% python3 -q
>>> import numpy as np
>>> from numpy import linalg as LA
>>> np.set_printoptions(precision=2, suppress=True, linewidth=120)
>>> K = np.array([[-6.0, -0.5, -0.7, -0.8, -0.5, -0.7],
...     [2.7, 0.1, -0.2, 1.1, 0.1, -0.2],
...     [-0.3, -0.6, 1.3, -1.4, -0.2, -1.0],
...     [-0.9, 1.4, -1.1, -0.8, 2.0, -0.9],
...     [0.6, 0.3, -0.5, -0.5, -1.6, -0.7]])
>>> K
array([[-6. , -0.5, -0.7, -0.8, -0.5, -0.7],
       [ 2.7,  0.1, -0.2,  1.1,  0.1, -0.2],
       [-0.3, -0.6,  1.3, -1.4, -0.2, -1. ],
       [-0.9,  1.4, -1.1, -0.8,  2. , -0.9],
       [ 0.6,  0.3, -0.5, -0.5, -1.6, -0.7]])
>>> r0, v = K[1], K[0]
>>> round(r0 @ r0, 2)
np.float64(8.6)
>>> np.round(r0 @ v, 2)
np.float64(-16.9)
>>> p = (r0 @ v) / (r0 @ r0) * r0
>>> v - p
array([-0.69, -0.3 , -1.09,  1.36, -0.3 , -1.09])
>>> p
array([-5.31, -0.2 ,  0.39, -2.16, -0.2 ,  0.39])
>>> G = K.T @ K
>>> np.trace(G), (K ** 2).sum()
(np.float64(65.29), np.float64(65.29))
>>> np.round(LA.eigvalsh(G)[::-1], 2) + 0
array([47.3 ,  9.12,  4.87,  3.41,  0.59,  0.  ])
>>> feats = np.minimum.outer(np.arange(1, 4), np.arange(1, 4)) * 3
>>> feats
array([[3, 3, 3],
       [3, 6, 6],
       [3, 6, 9]])
>>> # symmetric
>>> rng = np.random.default_rng(23)
>>> z = rng.permutation(3)
>>> z
array([2, 1, 0])
>>> out = feats[z][:, z]
>>> np.diag(out)
array([9, 6, 3])
>>> round(LA.det(out), 2), round(LA.det(feats[z]), 2)
(np.float64(27.0), np.float64(-27.0))
>>> np.trace(out)
np.int64(18)
>>> np.allclose(out, feats)
False
>>> np.sort(np.abs(LA.eigvals(out)))
array([ 0.92,  1.93, 15.15])
>>> evals, vecs = LA.eigh(feats)
>>> evals
array([ 0.92,  1.93, 15.15])
>>> np.abs(vecs[:, -1])
array([0.33, 0.59, 0.74])
>>> np.abs(vecs[:, -1]).round(6).argmax()
np.int64(2)
>>> np.round(vecs.T @ feats @ vecs, 2) + 0
array([[ 0.92,  0.  ,  0.  ],
       [ 0.  ,  1.93,  0.  ],
       [ 0.  ,  0.  , 15.15]])
>>> LA.svd(feats, compute_uv=False)
array([15.15,  1.93,  0.92])
>>> LA.eigvalsh(feats + 3 * np.eye(3))
array([ 3.92,  4.93, 18.15])
>>> np.poly(feats)
array([  1., -18.,  45., -27.])
>>> round(LA.det(feats.T), 2)
np.float64(27.0)
>>> evals, vecs = LA.eigh(feats)
>>> vec = np.array([-2, -3, 2])
>>> LA.eigvalsh(feats[1:, 1:])
array([ 1.32, 13.68])
>>> vec @ feats @ vec
np.int64(42)
>>> vecs * np.sqrt(evals) @ vecs.T
array([[1.51, 0.67, 0.52],
       [0.67, 2.03, 1.19],
       [0.52, 1.19, 2.7 ]])
>>> q, vecs = LA.qr(feats[:, :1])[0], LA.qr(feats[:, 1:])[0]
>>> sv = LA.svd(q.T @ vecs, compute_uv=False)
>>> (sv > 0.9).sum()
np.int64(1)
>>> np.degrees(np.arccos(sv.clip(0, 1)))
array([14.96])
>>> sv
array([0.97])
>>> E = np.loadtxt("layer13.csv", delimiter=",")
>>> E
array([[ 0.,  1.,  1.,  0.],
       [ 0.,  3.,  2.,  1.],
       [ 1.,  4.,  2.,  1.],
       [ 2.,  4.,  4.,  2.],
       [ 2.,  5.,  4.,  2.],
       [ 4.,  7.,  5.,  4.],
       [ 4.,  8.,  7.,  4.],
       [ 6.,  8.,  8.,  6.],
       [ 7., 10.,  9.,  8.],
       [ 7., 12., 11., 10.],
       [ 9., 12., 11., 12.],
       [11., 13., 13., 12.],
       [12., 13., 13., 12.],
       [13., 13., 13., 14.],
       [13., 15., 15., 15.],
       [13., 15., 15., 16.],
       [13., 15., 17., 18.],
       [15., 17., 17., 20.],
       [16., 19., 18., 22.],
       [18., 21., 20., 22.],
       [19., 22., 20., 23.],
       [21., 24., 22., 24.]])
>>> vec = np.array([-2, 1, 3, -2])
>>> E @ np.ones(4)
array([ 2.,  6.,  8., 12., 13., 20., 23., 28., 34., 40., 44., 49., 50., 53., 58., 59., 63., 69., 75., 81., 84., 91.])
>>> vec @ E
Traceback (most recent call last):
  File "<python-input-49>", line 1, in <module>
    vec @ E
    ~~~~^~~
ValueError: matmul: Input operand 1 has a mismatch in its core dimension 0, with gufunc signature (n?,k),(k,m?)->(n?,m?) (size 22 is different from 4)
>>> E * vec
array([[ -0.,   1.,   3.,  -0.],
       [ -0.,   3.,   6.,  -2.],
       [ -2.,   4.,   6.,  -2.],
       [ -4.,   4.,  12.,  -4.],
       [ -4.,   5.,  12.,  -4.],
       [ -8.,   7.,  15.,  -8.],
       [ -8.,   8.,  21.,  -8.],
       [-12.,   8.,  24., -12.],
       [-14.,  10.,  27., -16.],
       [-14.,  12.,  33., -20.],
       [-18.,  12.,  33., -24.],
       [-22.,  13.,  39., -24.],
       [-24.,  13.,  39., -24.],
       [-26.,  13.,  39., -28.],
       [-26.,  15.,  45., -30.],
       [-26.,  15.,  45., -32.],
       [-26.,  15.,  51., -36.],
       [-30.,  17.,  51., -40.],
       [-32.,  19.,  54., -44.],
       [-36.,  21.,  60., -44.],
       [-38.,  22.,  60., -46.],
       [-42.,  24.,  66., -48.]])
>>> E @ vec
array([ 4.,  7.,  6.,  8.,  9.,  6., 13.,  8.,  7., 11.,  3.,  6.,  4., -2.,  4.,  2.,  4., -2., -3.,  1., -2.,  0.])
>>> E @ (2 * vec)
array([ 8., 14., 12., 16., 18., 12., 26., 16., 14., 22.,  6., 12.,  8., -4.,  8.,  4.,  8., -4., -6.,  2., -4.,  0.])
>>> LA.norm(E @ vec) <= LA.norm(E, 2) * LA.norm(vec) + 1e-9
np.True_
>>> G = np.cov(E, rowvar=False)
>>> LA.eigvalsh(G)[::-1]
array([187.16,   0.88,   0.54,   0.37])
>>> G
array([[41.67, 40.96, 41.15, 51.09],
       [40.96, 41.36, 40.98, 50.75],
       [41.15, 40.98, 41.52, 51.17],
       [51.09, 50.75, 51.17, 64.4 ]])
>>> np.round(np.corrcoef(E[:, 2], E[:, 0])[0, 1], 2)
np.float64(0.99)
>>> LA.matrix_rank(E, rtol=0.1)
np.int64(1)
>>> round(np.log10(LA.cond(E)))
2
>>> [round(float(x), 2) for x in LA.svd(E, compute_uv=False)[:3]]
[120.35, 7.44, 3.72]
>>> LA.cond(E) > 100
np.False_
>>> round(float(LA.norm(E, 2) / LA.norm(E)), 2)
1.0
>>> basis = E[[8, 18]].astype(float)
>>> for _ in range(5):
...     z = LA.norm(E[:, None] - basis, axis=-1).argmin(axis=1)
...     basis = np.array([E[z == j].mean(axis=0) for j in range(2)])
... 
>>> z
array([0, 0, 0, 0, 0, 0, 0, 0, 0, 0, 1, 1, 1, 1, 1, 1, 1, 1, 1, 1, 1, 1])
>>> basis
array([[ 3.3 ,  6.2 ,  5.3 ,  3.8 ],
       [14.42, 16.58, 16.17, 17.5 ]])
>>> Xc = (E - E.mean(axis=0)) / E.std(axis=0)
>>> np.argwhere(np.abs(Xc) > 2)
array([], shape=(0, 2), dtype=int64)
>>> c = LA.lstsq(np.delete(Xc, 1, axis=1), Xc[:, 1])[0]
>>> round(1 - np.var(Xc[:, 1] - np.delete(Xc, 1, axis=1) @ c), 2)
np.float64(0.98)
>>> data = np.load("sample12.npy")
>>> data
array([[ 1,  1, -1, -1, -1, -1,  1,  1],
       [ 1,  1, -1, -1,  1,  1, -1, -1],
       [ 1, -1, -1,  1, -1,  1,  1, -1]])
>>> vec = np.array([6, 0, 5, 7, 9, 3, 1, 9])
>>> (data * vec).sum(axis=1)
array([-8, -4, -6])
>>> (data @ vec).argmax()
np.int64(1)
>>> data @ np.ones(8)
array([0., 0., 0.])
>>> data @ vec
array([-8, -4, -6])
>>> out = data / np.sqrt((data ** 2).mean(axis=1, keepdims=True))
>>> LA.matrix_rank(out) == LA.matrix_rank(data)
np.True_
>>> data - data.mean(axis=1, keepdims=True)
array([[ 1.,  1., -1., -1., -1., -1.,  1.,  1.],
       [ 1.,  1., -1., -1.,  1.,  1., -1., -1.],
       [ 1., -1., -1.,  1., -1.,  1.,  1., -1.]])
>>> LA.norm(out, axis=1)
array([2.83, 2.83, 2.83])
>>> out = data + rng.integers(-2, 3, (3, 1)) @ rng.integers(-2, 3, (1, 8))
>>> out
array([[ 1,  1, -1, -1, -1, -1,  1,  1],
       [-1,  2, -3, -3,  2,  2,  1, -1],
       [ 3, -2,  1,  3, -2,  0, -1, -1]])
>>> LA.matrix_rank(out - data, tol=1e-8)
np.int64(1)
>>> out - data
array([[ 0,  0,  0,  0,  0,  0,  0,  0],
       [-2,  1, -2, -2,  1,  1,  2,  0],
       [ 2, -1,  2,  2, -1, -1, -2,  0]])
>>> X = np.loadtxt("w.csv", delimiter=",")
>>> X
array([[ 8.,  4.,  6.,  5.,  5.,  1.,  4.],
       [ 4., -4., -3.,  0.,  9.,  7.,  1.],
       [-3.,  3., -1.,  6.,  6.,  2.,  9.],
       [ 0.,  0.,  0., -1.,  2.,  2., -2.],
       [ 0.,  0.,  0., -1., -1.,  0.,  0.],
       [ 0.,  0.,  0., -1.,  0.,  0., -2.],
       [ 0.,  0.,  0.,  2.,  1.,  2.,  2.]])
>>> vec = np.array([5, -4, 5, 3, 4, 1, 4])
>>> a = np.maximum(X @ vec, 0)
>>> X * (a > 1e-9)[:, None]
array([[ 8.,  4.,  6.,  5.,  5.,  1.,  4.],
       [ 4., -4., -3.,  0.,  9.,  7.,  1.],
       [-3.,  3., -1.,  6.,  6.,  2.,  9.],
       [ 0.,  0.,  0., -0.,  0.,  0., -0.],
       [ 0.,  0.,  0., -0., -0.,  0.,  0.],
       [ 0.,  0.,  0., -0.,  0.,  0., -0.],
       [ 0.,  0.,  0.,  2.,  1.,  2.,  2.]])
>>> np.maximum(X @ vec, 0) - np.maximum(-X @ vec, 0)
array([106.,  68.,  48.,  -1.,  -7., -11.,  20.])
